% ipython --no-banner

In [1]: import numpy as np

In [2]: np.set_printoptions(suppress=True, linewidth=120)

In [3]: def rd(a):
   ...:     return np.round(a, 3) + 0
   ...: 

In [4]: X = np.load("test19.npy")

In [5]: X
Out[5]: 
array([[ 1.017,  0.28 , -0.431, -0.124,  0.088, -0.122,  0.195, -0.123,  0.751, -0.367, -0.154,  0.09 ],
       [-0.08 , -0.098,  0.575,  0.42 , -0.048, -0.305,  0.202,  0.633, -0.513,  0.656, -0.304,  0.405],
       [-0.797, -0.32 ,  0.244,  0.033, -0.158,  0.091, -0.435, -0.17 , -0.68 , -0.129, -0.281, -0.36 ],
       [ 0.837,  0.381, -0.177,  0.081,  0.09 , -0.301,  0.222,  0.139,  0.763, -0.155, -0.315,  0.247],
       [ 1.108,  1.092,  0.163,  0.379,  0.389, -0.447,  0.823,  0.853,  1.179,  0.182,  0.426,  0.864],
       [ 2.256,  0.861, -0.635, -0.225,  0.348, -0.077,  0.865,  0.116,  1.502, -0.274,  0.494,  0.575],
       [-0.667, -0.3  ,  0.299,  0.204, -0.038,  0.009, -0.222,  0.095, -0.47 ,  0.044, -0.147, -0.07 ],
       [-0.507, -0.325,  0.098,  0.025, -0.135, -0.031, -0.244, -0.054, -0.473,  0.154, -0.248, -0.204],
       [-0.212, -1.067, -0.147, -0.345, -0.381,  0.183, -0.97 , -0.953, -0.91 , -0.769, -1.303, -0.789]])

In [6]: f, r1 = X[5], X[4]

In [7]: rd(f @ f)
Out[7]: np.float64(10.079)

In [8]: rd(f @ r1)
Out[8]: np.float64(6.66)

In [9]: pr = (f @ r1) / (f @ f) * f

In [10]: np.linalg.matrix_rank(np.outer(f, r1))
Out[10]: np.int64(1)

In [11]: rd(pr)
Out[11]: array([ 1.491,  0.569, -0.42 , -0.149,  0.23 , -0.051,  0.572,  0.077,  0.992, -0.181,  0.326,  0.38 ])

In [12]: rd(np.linalg.norm(f + r1) ** 2 + np.linalg.norm(f - r1) ** 2)
Out[12]: np.float64(33.553)

In [13]: Y = X / np.linalg.norm(X, axis=1, keepdims=True)

In [14]: cov = Y @ Y.T

In [15]: rd(np.linalg.norm(Y, axis=1))
Out[15]: array([1., 1., 1., 1., 1., 1., 1., 1., 1.])

In [16]: f = np.array([9, 4])

In [17]: rd(np.cross(X[2, :3], X[6, :3]))
Out[17]: array([-0.022,  0.076,  0.026])

In [18]: C = np.array([[2, 2, 0, 1, 1, 0, 2, 1, 3, 2, 3, 0],
    ...:     [2, 2, 2, 0, 1, 0, 1, 0, 2, 2, 1, 1],
    ...:     [0, 3, 3, 2, 2, 0, 0, 3, 1, 1, 1, 2],
    ...:     [3, 2, 0, 1, 3, 2, 1, 0, 1, 2, 2, 1],
    ...:     [2, 3, 0, 3, 0, 0, 1, 1, 2, 2, 2, 3],
    ...:     [0, 1, 2, 2, 3, 1, 0, 3, 3, 2, 2, 2],
    ...:     [2, 0, 1, 1, 3, 1, 1, 0, 2, 3, 3, 1],
    ...:     [0, 0, 2, 0, 2, 3, 1, 1, 0, 3, 2, 0],
    ...:     [0, 0, 3, 0, 3, 0, 3, 1, 3, 3, 3, 0],
    ...:     [2, 2, 1, 1, 3, 2, 0, 1, 1, 1, 0, 0],
    ...:     [2, 2, 2, 2, 0, 2, 1, 2, 2, 3, 3, 1],
    ...:     [3, 3, 0, 1, 1, 1, 3, 3, 0, 2, 1, 0]])

In [19]: rng = np.random.default_rng(9981)

In [20]: mat = (rng.random((38, 12)) < 0.25) @ C

In [21]: mat
Out[21]: 
array([[ 5,  5,  1,  2,  4,  3,  3,  4,  1,  3,  1,  0],
       [ 6, 10,  5,  8,  3,  2,  4,  7,  8,  8,  9,  6],
       [ 2,  5,  3,  3,  3,  0,  2,  4,  4,  3,  4,  2],
       [ 4,  2,  3,  1,  4,  1,  2,  0,  4,  5,  4,  2],
       [ 5,  6,  2,  4,  5,  2,  5,  7,  6,  6,  6,  2],
       [ 2,  0,  1,  1,  3,  1,  1,  0,  2,  3,  3,  1],
       [ 2,  0,  1,  1,  3,  1,  1,  0,  2,  3,  3,  1],
       [ 4,  3,  5,  5,  6,  4,  2,  5,  7,  8,  8,  4],
       [ 2,  2,  2,  0,  1,  0,  1,  0,  2,  2,  1,  1],
       [ 4,  6,  6,  5,  6,  4,  3,  5,  7,  9,  7,  6],
       [ 3,  3,  0,  1,  1,  1,  3,  3,  0,  2,  1,  0],
       [ 9,  6,  4,  4, 12,  8,  5,  3,  7, 11, 10,  2],
       [ 4,  4,  3,  1,  4,  2,  1,  1,  3,  3,  1,  1],
       [ 4,  2,  3,  3,  3,  3,  2,  2,  4,  6,  6,  2],
       [ 6,  5,  2,  2,  6,  6,  5,  4,  1,  7,  5,  1],
       [ 6,  7,  4,  5,  1,  2,  3,  3,  6,  7,  6,  5],
       [ 2,  3,  4,  3,  5,  1,  1,  3,  3,  4,  4,  3],
       [ 0,  1,  7,  2,  8,  4,  4,  5,  6,  8,  7,  2],
       [ 2,  6, 10,  6,  8,  3,  4,  9,  9,  9,  9,  5],
       [ 4,  3,  8,  3, 10,  2,  5,  4, 10, 10,  9,  4],
       [14, 14, 11,  8, 15, 11,  8, 10,  9, 17, 13,  6],
       [ 4,  6,  6,  5,  6,  4,  3,  5,  7,  9,  7,  6],
       [ 2,  2,  4,  0,  3,  3,  2,  1,  2,  5,  3,  1],
       [ 7,  6,  5,  2,  9,  7,  3,  2,  4,  8,  5,  2],
       [ 7,  9,  9,  5, 14,  7,  7,  7,  9, 12, 11,  3],
       [ 3,  3,  0,  1,  1,  1,  3,  3,  0,  2,  1,  0],
       [ 5,  5,  3,  4,  9,  5,  1,  4,  5,  5,  4,  3],
       [ 5,  4,  3,  2,  8,  7,  2,  2,  2,  6,  4,  1],
       [10,  9,  3,  5,  7,  7,  5,  6,  4,  8,  6,  2],
       [ 6,  6,  3,  2,  5,  2,  3,  2,  6,  5,  4,  1],
       [ 5,  8,  5,  5,  3,  3,  4,  8,  3,  6,  5,  3],
       [ 3,  2,  0,  1,  3,  2,  1,  0,  1,  2,  2,  1],
       [ 5,  4,  1,  2,  6,  4,  1,  1,  2,  3,  2,  1],
       [10,  9,  6,  8, 13,  5,  9,  8, 11, 14, 13,  7],
       [ 7,  8,  2,  6,  1,  3,  5,  6,  4,  7,  6,  4],
       [ 3,  2,  0,  1,  3,  2,  1,  0,  1,  2,  2,  1],
       [ 5,  5,  3,  4,  9,  5,  1,  4,  5,  5,  4,  3],
       [ 2,  3,  3,  3,  3,  0,  4,  2,  5,  5,  5,  3]])

In [22]: Y = mat / np.linalg.norm(mat, axis=1)
ValueError: operands could not be broadcast together with shapes (38,12) (38,) 


In [23]: Y = mat / np.linalg.norm(mat, axis=1, keepdims=True)

In [24]: cov = Y @ Y.T

In [25]: (cov - 2 * np.eye(38)).round(6).argmax(axis=1)
Out[25]: 
array([28, 15,  1,  5, 33,  6,  5,  9, 29, 21, 25, 23, 29,  7, 28,  1, 18, 19, 16, 17, 24,  9, 23, 27, 20, 10, 36, 23,
       20, 12, 34, 35, 31, 24,  1, 31, 26, 33])

In [26]: rd(np.linalg.norm(Y, axis=1))
Out[26]: 
array([1., 1., 1., 1., 1., 1., 1., 1., 1., 1., 1., 1., 1., 1., 1., 1., 1., 1., 1., 1., 1., 1., 1., 1., 1., 1., 1., 1.,
       1., 1., 1., 1., 1., 1., 1., 1., 1., 1.])

In [27]: cov = np.cov(mat, rowvar=False)

In [28]: rd(mat.std(axis=0))
Out[28]: array([2.714, 2.943, 2.684, 2.173, 3.666, 2.475, 1.994, 2.696, 2.881, 3.454, 3.186, 1.887])

In [29]: np.median(mat, axis=0)
Out[29]: array([4. , 5. , 3. , 3. , 5. , 3. , 3. , 3.5, 4. , 6. , 5. , 2. ])

In [30]: D = np.linalg.norm(mat[:, None] - mat[None], axis=-1)

In [31]: np.linalg.matrix_rank(D ** 2)
Out[31]: np.int64(14)

In [32]: np.flatnonzero(D[0] < D.mean() / 2)
Out[32]: array([ 0, 10, 12, 25, 32])

In [33]: np.unravel_index(D.round(6).argmax(), D.shape)
Out[33]: (np.int64(8), np.int64(20))

In [34]: D.shape
Out[34]: (38, 38)

In [35]: D[0].round(6).argsort(kind="stable")[:4]
Out[35]: array([ 0, 32, 10, 12])

In [36]: Y = np.c_[mat[:, :3] @ np.array([[2, 3, 2], [-1, -1, 3], [3, 2, 0]]), np.array([2, -3, 2, -2, 1, 1, -1, 2, 0, -1, -3, 2, 1, 0, -3, -3, 1, -3, -2, 3, -3, 0, -2, 0, 2, -1, -2, -1, 2, -1, -2, 1, 1, -3, 1, -3, 3, -3])]

In [37]: Y
Out[37]: 
array([[ 8, 12, 25,  2],
       [17, 18, 42, -3],
       [ 8,  7, 19,  2],
       [15, 16, 14, -2],
       [10, 13, 28,  1],
       [ 7,  8,  4,  1],
       [ 7,  8,  4, -1],
       [20, 19, 17,  2],
       [ 8,  8, 10,  0],
       [20, 18, 26, -1],
       [ 3,  6, 15, -3],
       [24, 29, 36,  2],
       [13, 14, 20,  1],
       [15, 16, 14,  0],
       [13, 17, 27, -3],
       [17, 19, 33, -3],
       [13, 11, 13,  1],
       [20, 13,  3, -3],
       [28, 20, 22, -2],
       [29, 25, 17,  3],
       [47, 50, 70, -3],
       [20, 18, 26,  0],
       [14, 12, 10, -2],
       [23, 25, 32,  0],
       [32, 30, 41,  2],
       [ 3,  6, 15, -1],
       [14, 16, 25, -2],
       [15, 17, 22, -1],
       [20, 27, 47,  2],
       [15, 18, 30, -1],
       [17, 17, 34, -2],
       [ 4,  7, 12,  1],
       [ 9, 13, 22,  1],
       [29, 33, 47, -3],
       [12, 17, 38,  1],
       [ 4,  7, 12, -3],
       [14, 16, 25,  3],
       [10,  9, 13, -3]])

In [38]: np.linalg.matrix_rank(Y)
Out[38]: np.int64(4)

In [39]: rd(np.linalg.lstsq(mat, Y[:, 0])[0])
Out[39]: array([ 2., -1.,  3.,  0.,  0.,  0.,  0.,  0.,  0.,  0.,  0.,  0.])

In [40]: rd(np.linalg.norm(Y - mat @ np.linalg.lstsq(mat, Y)[0], axis=0))
Out[40]: array([0.   , 0.   , 0.   , 9.994])

In [41]: Xs = mat - mat.mean(axis=0)

In [42]: V = np.linalg.svd(Xs)[2][:1]

In [43]: Y = Xs - Xs @ V.T @ V

In [44]: rd(Y.std(axis=0))
Out[44]: array([1.837, 1.748, 1.47 , 1.149, 2.107, 1.712, 1.128, 1.575, 1.472, 0.771, 1.023, 1.226])

In [45]: M = np.load("out10.npy")

In [46]: M
Out[46]: 
array([[ -4. ,  -0.3,   0.5,   0.9],
       [  8. ,  -1.1,   1.2,  -0.8],
       [-19. ,   0.7,   0.1,  -1.4],
       [ 15. ,   0.3,  -1. ,  -0.9],
       [ -1. ,  -0.3,   0.2,  -1.4],
       [ -5. ,   0.3,   0.1,   0.9],
       [ 18. ,   0.8,   0.2,  -0.6]])

In [47]: # column 0 is much longer than the rest

In [48]: np.argsort(-np.linalg.norm(M, axis=0).round(6), kind="stable")[:3]
Out[48]: array([0, 3, 2])

In [49]: np.linalg.cond(M) > 100
Out[49]: np.False_

In [50]: np.linalg.matrix_rank(M, rtol=0.1)
Out[50]: np.int64(1)

In [51]: x0 = np.array([1, 1, -3, -3])

In [52]: y = M @ x0

In [53]: rd(np.linalg.solve(M.T @ M, M.T @ y))
Out[53]: array([ 1.,  1., -3., -3.])

In [54]: y = y + 0.3 * rng.normal(size=7)

In [55]: rd(y)
Out[55]: array([ -8.391,   5.835, -14.337,  20.806,   2.243,  -7.608,  20.133])

In [56]: c, *_ = np.linalg.lstsq(M, y)

In [57]: rd(np.linalg.norm(y - M @ c))
Out[57]: np.float64(0.034)

In [58]: c.round()
Out[58]: array([ 1.,  1., -3., -3.])

In [59]: rd(c)
Out[59]: array([ 1.001,  1.123, -2.77 , -2.968])

In [60]: rd(np.linalg.norm(M[6], 1)), rd(np.linalg.norm(M[6], np.inf))
Out[60]: (np.float64(19.6), np.float64(18.0))

In [61]: rd(np.linalg.norm(M) ** 2 / np.linalg.norm(M, 2) ** 2)
Out[61]: np.float64(1.012)

In [62]: rd(np.linalg.norm(M[6] - M[5]))
Out[62]: np.float64(23.055)

In [63]: rd(np.linalg.norm(M, axis=0))
Out[63]: array([31.875,  1.643,  1.67 ,  2.711])

In [64]: M[6] @ M[5]
Out[64]: np.float64(-90.28)

In [65]: x0 = np.array([1, 0, 0, 5])

In [66]: y = M @ x0

In [67]: c, lr = np.zeros(4), 1 / np.linalg.norm(M, 2) ** 2

In [68]: for i in range(8):
    ...:     c -= lr * M.T @ (M @ c - y)
    ...:     if i % 2 == 0: print(i, round(np.linalg.norm(M @ c - y), 3))
    ...: 
0 13.379
2 13.189
4 13.001
6 12.815

In [69]: rd(c)
Out[69]: array([ 0.949, -0.021, -0.011,  0.268])

In [70]: def softmax(z):
    ...:     e = np.exp(z - z.max(axis=-1, keepdims=True))
    ...:     return e / e.sum(axis=-1, keepdims=True)
    ...: 

In [71]: rd(softmax(M[5] + -2))
Out[71]: array([0.001, 0.274, 0.225, 0.5  ])

In [72]: rd(softmax(M).sum(axis=1))
Out[72]: array([1., 1., 1., 1., 1., 1., 1.])

In [73]: scores = M @ M.T / np.sqrt(4)

In [74]: softmax(scores).round(6).argmax(axis=1)
Out[74]: array([2, 6, 2, 6, 2, 2, 6])

In [75]: rd(softmax(scores))
Out[75]: 
array([[0., 0., 1., 0., 0., 0., 0.],
       [0., 0., 0., 0., 0., 0., 1.],
       [0., 0., 1., 0., 0., 0., 0.],
       [0., 0., 0., 0., 0., 0., 1.],
       [0., 0., 1., 0., 0., 0., 0.],
       [0., 0., 1., 0., 0., 0., 0.],
       [0., 0., 0., 0., 0., 0., 1.]])

In [76]: arr = np.loadtxt("run0.csv", delimiter=",")

In [77]: arr
Out[77]: 
array([[ 14.,  -4.,  -5.,   4.,  -1.,  -4., -12.,   6.,  -5.],
       [ -4., -14.,  -8.,  -7.,  -4., -12.,   5., -12.,  -4.],
       [ -5.,  -8., -16.,  -2.,  -5.,   8.,  -9.,  -8.,   0.],
       [  4.,  -7.,  -2.,   6.,   0.,   0.,   1.,  -8.,  -4.],
       [ -1.,  -4.,  -5.,   0.,  -4.,  -6.,   4., -10.,   7.],
       [ -4., -12.,   8.,   0.,  -6., -16.,   8.,  -3.,   5.],
       [-12.,   5.,  -9.,   1.,   4.,   8.,  -4.,   9.,  -4.],
       [  6., -12.,  -8.,  -8., -10.,  -3.,   9., -12.,  12.],
       [ -5.,  -4.,   0.,  -4.,   7.,   5.,  -4.,  12., -16.]])

In [78]: cov = arr.T @ arr

In [79]: np.linalg.matrix_rank(cov)
Out[79]: np.int64(9)

In [80]: rd(np.linalg.svd(arr, compute_uv=False) ** 2)
Out[80]: array([2149.64 ,  929.935,  560.182,  538.959,  148.129,  136.923,   64.891,   34.509,    0.832])

In [81]: rd(np.linalg.eigvalsh(cov)[::-1])
Out[81]: array([2149.64 ,  929.935,  560.182,  538.959,  148.129,  136.923,   64.891,   34.509,    0.832])

In [82]: np.diag(cov)
Out[82]: array([475., 670., 583., 186., 259., 614., 444., 786., 547.])

In [83]: U, sigma, Vt = np.linalg.svd(arr, full_matrices=False)

In [84]: rd(np.abs(Vt[0]))
Out[84]: array([0.082, 0.442, 0.118, 0.135, 0.323, 0.387, 0.306, 0.553, 0.335])

In [85]: np.abs(U[:, 0]).round(6).argmax()
Out[85]: np.int64(7)

In [86]: (sigma > 1e-8).sum()
Out[86]: np.int64(9)

In [87]: rd(np.cumsum(sigma ** 2) / np.sum(sigma ** 2))
Out[87]: array([0.471, 0.675, 0.797, 0.916, 0.948, 0.978, 0.992, 1.   , 1.   ])

In [88]: rd(U.T @ arr @ Vt.T)
Out[88]: 
array([[46.364,  0.   ,  0.   ,  0.   ,  0.   ,  0.   ,  0.   ,  0.   ,  0.   ],
       [ 0.   , 30.495,  0.   ,  0.   ,  0.   ,  0.   ,  0.   ,  0.   ,  0.   ],
       [ 0.   ,  0.   , 23.668,  0.   ,  0.   ,  0.   ,  0.   ,  0.   ,  0.   ],
       [ 0.   ,  0.   ,  0.   , 23.215,  0.   ,  0.   ,  0.   ,  0.   ,  0.   ],
       [ 0.   ,  0.   ,  0.   ,  0.   , 12.171,  0.   ,  0.   ,  0.   ,  0.   ],
       [ 0.   ,  0.   ,  0.   ,  0.   ,  0.   , 11.701,  0.   ,  0.   ,  0.   ],
       [ 0.   ,  0.   ,  0.   ,  0.   ,  0.   ,  0.   ,  8.055,  0.   ,  0.   ],
       [ 0.   ,  0.   ,  0.   ,  0.   ,  0.   ,  0.   ,  0.   ,  5.874,  0.   ],
       [ 0.   ,  0.   ,  0.   ,  0.   ,  0.   ,  0.   ,  0.   ,  0.   ,  0.912]])
